$ python -q
>>> import numpy as np
>>> np.set_printoptions(precision=2, suppress=True, linewidth=160, floatmode="fixed")
>>> feats = np.load("block13.npy")
>>> feats
array([[2, 4, 5, 3, 4, 3, 3, 5, 2, 4, 5, 4],
       [2, 4, 5, 5, 4, 4, 5, 1, 0, 5, 5, 2],
       [3, 2, 3, 1, 4, 0, 0, 0, 3, 4, 1, 1],
       [1, 4, 5, 5, 3, 4, 3, 0, 3, 0, 0, 4],
       [0, 5, 3, 5, 4, 5, 4, 2, 2, 4, 1, 0],
       [1, 3, 4, 3, 4, 0, 4, 0, 4, 3, 4, 5],
       [3, 3, 4, 1, 1, 2, 0, 1, 1, 0, 0, 0],
       [5, 3, 4, 2, 2, 2, 1, 5, 1, 5, 1, 5],
       [2, 2, 5, 1, 3, 1, 1, 5, 1, 3, 1, 2],
       [3, 0, 1, 3, 5, 2, 1, 2, 0, 2, 4, 4],
       [5, 0, 0, 3, 4, 0, 3, 3, 5, 5, 2, 1],
       [2, 2, 2, 5, 5, 3, 2, 5, 2, 5, 3, 5]])
>>> round(float(np.linalg.norm(feats)), 2)
38.26
>>> feats.shape
(12, 12)
>>> np.zeros(12, 12)
Traceback (most recent call last):
  File "<python-input-6>", line 1, in <module>
    np.zeros(12, 12)
    ~~~~~~~~^^^^^^^^
TypeError: Cannot interpret '12' as a data type
>>> np.count_nonzero(feats)
np.int64(124)
>>> np.linalg.svd(feats, compute_uv=False)
array([33.89,  9.88,  7.81,  6.80,  6.36,  5.21,  4.31,  3.31,  3.00,  1.85,  0.83,  0.41])
>>> G = feats.T @ feats
>>> np.trace(G), (feats ** 2).sum()
(np.int64(1464), np.int64(1464))
>>> G
array([[ 95,  61,  87,  76,  99,  48,  52,  81,  59, 105,  62,  80],
       [ 61, 112, 131, 109, 109,  89,  85,  72,  60, 104,  70,  86],
       [ 87, 131, 171, 125, 137,  99,  97,  97,  73, 128,  91, 117],
       [ 76, 109, 125, 143, 143, 102, 106,  86,  75, 129,  94, 110],
       [ 99, 109, 137, 143, 169,  94, 105, 105,  89, 154, 112, 125],
       [ 48,  89,  99, 102,  94,  88,  72,  65,  39,  84,  60,  71],
       [ 52,  85,  97, 106, 105,  72,  91,  59,  60, 100,  78,  78],
       [ 81,  72,  97,  86, 105,  65,  59, 119,  50, 117,  71,  93],
       [ 59,  60,  73,  75,  89,  39,  60,  50,  74,  83,  49,  65],
       [105, 104, 128, 129, 154,  84, 100, 117,  83, 170, 106, 114],
       [ 62,  70,  91,  94, 112,  60,  78,  71,  49, 106,  99,  91],
       [ 80,  86, 117, 110, 125,  71,  78,  93,  65, 114,  91, 133]])
>>> vec = np.array([4, -3, -3, -1, 4, 1, 1, 2, -1, 3, 0, 3])
>>> a = np.maximum(G @ vec, 0)
>>> a
array([1014,  670,  917, 1053, 1348,  618,  731, 1093,  687, 1398,  941, 1112])
>>> G * (a > 1e-9)[:, None]
array([[ 95,  61,  87,  76,  99,  48,  52,  81,  59, 105,  62,  80],
       [ 61, 112, 131, 109, 109,  89,  85,  72,  60, 104,  70,  86],
       [ 87, 131, 171, 125, 137,  99,  97,  97,  73, 128,  91, 117],
       [ 76, 109, 125, 143, 143, 102, 106,  86,  75, 129,  94, 110],
       [ 99, 109, 137, 143, 169,  94, 105, 105,  89, 154, 112, 125],
       [ 48,  89,  99, 102,  94,  88,  72,  65,  39,  84,  60,  71],
       [ 52,  85,  97, 106, 105,  72,  91,  59,  60, 100,  78,  78],
       [ 81,  72,  97,  86, 105,  65,  59, 119,  50, 117,  71,  93],
       [ 59,  60,  73,  75,  89,  39,  60,  50,  74,  83,  49,  65],
       [105, 104, 128, 129, 154,  84, 100, 117,  83, 170, 106, 114],
       [ 62,  70,  91,  94, 112,  60,  78,  71,  49, 106,  99,  91],
       [ 80,  86, 117, 110, 125,  71,  78,  93,  65, 114,  91, 133]])
>>> np.flatnonzero(a > 1e-9)
array([ 0,  1,  2,  3,  4,  5,  6,  7,  8,  9, 10, 11])
>>> np.sort(np.abs(np.linalg.eigvals(feats)))
array([ 1.36,  1.36,  3.04,  3.04,  3.15,  3.15,  4.46,  4.46,  4.71,  4.85,  6.42, 32.22])
>>> np.trace(feats)
np.int64(33)
>>> round(float(np.abs(np.linalg.eigvals(feats)).max()), 2)
32.22
>>> basis = np.sign(np.array([[1, -2, 0, 0], [-1, -2, 1, 1], [-2, -2, 0, 0], [1, -1, 0, 2]]))
>>> B = (np.tril(basis, -1) + np.eye(4)) @ (np.triu(basis, 1) + np.eye(4))
>>> w = np.array([-1, 2, -1, 3])
>>> X = np.rint(B * w @ np.linalg.inv(B)) + 0
>>> X
array([[ 2.00,  3.00,  3.00,  3.00],
       [-6.00, -3.00, -6.00, -2.00],
       [ 0.00, -4.00, -1.00, -4.00],
       [ 6.00,  6.00,  6.00,  5.00]])
>>> B = X / np.linalg.norm(X, axis=1, keepdims=True)
>>> G = B @ B.T
>>> G[0]
array([ 1.00, -0.88, -0.84,  0.98])
>>> (np.abs(G) > 0.9).astype(int)
array([[1, 0, 0, 1],
       [0, 1, 0, 1],
       [0, 0, 1, 0],
       [1, 1, 0, 1]])
>>> np.linalg.norm(B, axis=1)
array([1.00, 1.00, 1.00, 1.00])
>>> G
array([[ 1.00, -0.88, -0.84,  0.98],
       [-0.88,  1.00,  0.49, -0.94],
       [-0.84,  0.49,  1.00, -0.75],
       [ 0.98, -0.94, -0.75,  1.00]])
>>> np.argwhere(np.triu(np.abs(G) > 0.95, 1))
array([[0, 3]])
